In [1]: import numpy as np

In [2]: np.set_printoptions(suppress=True, linewidth=200)

In [3]: feats = np.load("dump.npy")

In [4]: feats.round(3)
Out[4]: 
array([[0.003, 0.015, 0.015, 0.003, 0.05 ],
       [0.015, 0.073, 0.073, 0.015, 0.249],
       [0.015, 0.073, 0.073, 0.015, 0.249],
       [0.003, 0.015, 0.015, 0.003, 0.05 ],
       [0.05 , 0.249, 0.249, 0.05 , 0.848]])

In [5]: # row 4 is much longer than the rest

In [6]: Uu, sigma, Vh = np.linalg.svd(feats)

In [7]: vecs = Vh[:(sigma > 1e-8).sum()]

In [8]: rng = np.random.default_rng(706374)

In [9]: x0 = feats[1] + 5 * feats[2] + rng.integers(2) * np.eye(5)[4]

In [10]: x0.round(3)
Out[10]: array([0.088, 0.44 , 0.44 , 0.088, 1.496])

In [11]: round(float(np.linalg.norm(x0 - vecs.T @ vecs @ x0)), 3)
Out[11]: 0.0

In [12]: np.allclose(vecs.T @ vecs @ x0, x0)
Out[12]: True

In [13]: np.round(np.diag(vecs.T @ vecs), 3)
Out[13]: array([0.003, 0.073, 0.073, 0.003, 0.848])

In [14]: np.round(vecs.T @ vecs, 3)
Out[14]: 
array([[0.003, 0.015, 0.015, 0.003, 0.05 ],
       [0.015, 0.073, 0.073, 0.015, 0.249],
       [0.015, 0.073, 0.073, 0.015, 0.249],
       [0.003, 0.015, 0.015, 0.003, 0.05 ],
       [0.05 , 0.249, 0.249, 0.05 , 0.848]])

In [15]: A = np.loadtxt("run1.csv", delimiter=",")

In [16]: A
Out[16]: 
array([[3., 3., 3.],
       [3., 6., 6.],
       [3., 6., 9.]])

In [17]: x0 = np.array([-3, -1, -1])

In [18]: A @ np.ones(3)
Out[18]: array([ 9., 15., 18.])

In [19]: np.sign((A @ x0).round(6))
Out[19]: array([-1., -1., -1.])

In [20]: A @ np.eye(3)[1]
Out[20]: array([3., 6., 6.])

In [21]: (A * x0).sum(axis=1)
Out[21]: array([-15., -21., -24.])

In [22]: A @ x0
Out[22]: array([-15., -21., -24.])

In [23]: A @ (2 * x0)
Out[23]: array([-30., -42., -48.])

In [24]: A * x0
Out[24]: 
array([[-9., -3., -3.],
       [-9., -6., -6.],
       [-9., -6., -9.]])

In [25]: np.round(np.linalg.det(A), 3)
Out[25]: np.float64(27.0)

In [26]: np.round(np.linalg.matrix_power(A, 4), 3)
Out[26]: 
array([[ 5670., 10206., 12717.],
       [10206., 18387., 22923.],
       [12717., 22923., 28593.]])

In [27]: assert A == A.T
Traceback (most recent call last):
  Cell In[27], line 1
    assert A == A.T
ValueError: The truth value of an array with more than one element is ambiguous. Use a.any() or a.all()


In [28]: (A - A.T) / 2
Out[28]: 
array([[0., 0., 0.],
       [0., 0., 0.],
       [0., 0., 0.]])

In [29]: np.allclose(A, A.T)
Out[29]: True

In [30]: Q, Rm = np.linalg.qr(A)

In [31]: round(float(np.trace(Q @ Q.T)), 3)
Out[31]: 3.0

In [32]: np.round(np.abs(np.diag(Rm)), 3)
Out[32]: array([5.196, 2.449, 2.121])

In [33]: np.round(Q @ Rm, 3)
Out[33]: 
array([[3., 3., 3.],
       [3., 6., 6.],
       [3., 6., 9.]])

In [34]: out = A / np.sqrt((A ** 2).mean(axis=1, keepdims=True))

In [35]: A - A.mean(axis=1, keepdims=True)
Out[35]: 
array([[ 0.,  0.,  0.],
       [-2.,  1.,  1.],
       [-3.,  0.,  3.]])

In [36]: np.linalg.matrix_rank(out) == np.linalg.matrix_rank(A)
Out[36]: np.True_

In [37]: M = np.load("arr.npy")

In [38]: M
Out[38]: 
array([[3., 1., 0.],
       [0., 3., 1.],
       [0., 0., 3.]])

In [39]: low = np.linalg.cholesky(A)

In [40]: np.linalg.eigvalsh(A).min() > 0
Out[40]: np.True_

In [41]: low.round(3)
Out[41]: 
array([[1.732, 0.   , 0.   ],
       [1.732, 1.732, 0.   ],
       [1.732, 1.732, 1.732]])

In [42]: out = low / np.linalg.norm(low, axis=1, keepdims=True)

In [43]: cov = out @ out.T

In [44]: (cov - 2 * np.eye(3)).round(6).argmax(axis=1)
Out[44]: array([1, 2, 1])

In [45]: np.argwhere(np.triu(np.abs(cov) > 0.95, 1))
Out[45]: array([], shape=(0, 2), dtype=int64)

In [46]: cov[1].round(3)
Out[46]: array([0.707, 1.   , 0.816])

In [47]: np.round(np.linalg.norm(out, axis=1), 3)
Out[47]: array([1., 1., 1.])

In [48]: out = M[0, 0] * M[1:] - np.outer(M[1:, 0], M[0])

In [49]: out
Out[49]: 
array([[0., 9., 3.],
       [0., 0., 9.]])

In [50]: np.linalg.matrix_rank(out), np.linalg.matrix_rank(M)
Out[50]: (np.int64(2), np.int64(3))

In [51]: W0 = np.load("mat.npy")

In [52]: W0.round(3)
Out[52]: 
array([[ 8.133,  0.728,  2.013, -0.182, -0.236],
       [ 0.728,  5.16 ,  0.005,  1.336,  0.767],
       [ 2.013,  0.005,  3.363, -0.006,  0.988],
       [-0.182,  1.336, -0.006,  8.012, -2.226],
       [-0.236,  0.767,  0.988, -2.226,  1.332]])

In [53]: W0.inv()
Traceback (most recent call last):
  Cell In[53], line 1
    W0.inv()
AttributeError: 'numpy.ndarray' object has no attribute 'inv'


In [54]: np.round(np.linalg.det(W0), 3)
Out[54]: np.float64(0.0)

In [55]: np.round(np.sort(np.abs(np.linalg.eigvals(W0))), 3) + 0
Out[55]: array([0., 3., 5., 9., 9.])

In [56]: np.round((W0 + W0.T) / 2, 3)
Out[56]: 
array([[ 8.133,  0.728,  2.013, -0.182, -0.236],
       [ 0.728,  5.16 ,  0.005,  1.336,  0.767],
       [ 2.013,  0.005,  3.363, -0.006,  0.988],
       [-0.182,  1.336, -0.006,  8.012, -2.226],
       [-0.236,  0.767,  0.988, -2.226,  1.332]])

In [57]: round(float(np.abs(np.linalg.eigvals(W0)).max()), 3)
Out[57]: 9.0

In [58]: np.round(np.trace(W0), 3)
Out[58]: np.float64(26.0)

In [59]: np.linalg.determinant(W0)
Traceback (most recent call last):
  Cell In[59], line 1
    np.linalg.determinant(W0)
AttributeError: module 'numpy.linalg' has no attribute 'determinant'


In [60]: J = np.loadtxt("block19.csv", delimiter=",")

In [61]: J
Out[61]: 
array([[-8.,  0., -2.,  3.],
       [ 0., -8.,  0., -2.],
       [-2.,  0., -8.,  0.],
       [ 3., -2.,  0., -8.]])

In [62]: out = J / np.sqrt((J ** 2).mean(axis=1, keepdims=True))

In [63]: out[0].round(3)
Out[63]: array([-1.823,  0.   , -0.456,  0.684])

In [64]: np.linalg.matrix_rank(out) == np.linalg.matrix_rank(J)
Out[64]: np.True_

In [65]: np.round(np.linalg.norm(out, axis=1), 3)
Out[65]: array([2., 2., 2., 2.])

In [66]: E = np.array([[0.1, 0.0, 0.0, 0.0, 0.0],
    ...:     [1.0, 1.1, 1.0, 1.0, 2.0],
    ...:     [1.0, 0.0, 2.1, 1.0, 1.0],
    ...:     [2.0, 2.0, 2.0, 1.1, 1.0],
    ...:     [0.0, 0.0, 0.0, 0.0, 0.1]])

In [67]: round(np.linalg.det(2 * E), 3), np.round(np.linalg.det(E), 3)
Out[67]: (np.float64(-0.595), np.float64(-0.019))

In [68]: round(np.linalg.det(E[::-1]), 3)
Out[68]: np.float64(-0.019)

In [69]: np.round(np.poly(E), 3)
Out[69]: array([ 1.   , -4.5  ,  2.7  ,  1.45 , -0.354,  0.019])

In [70]: np.einsum("ii->", E)
Out[70]: np.float64(4.5)
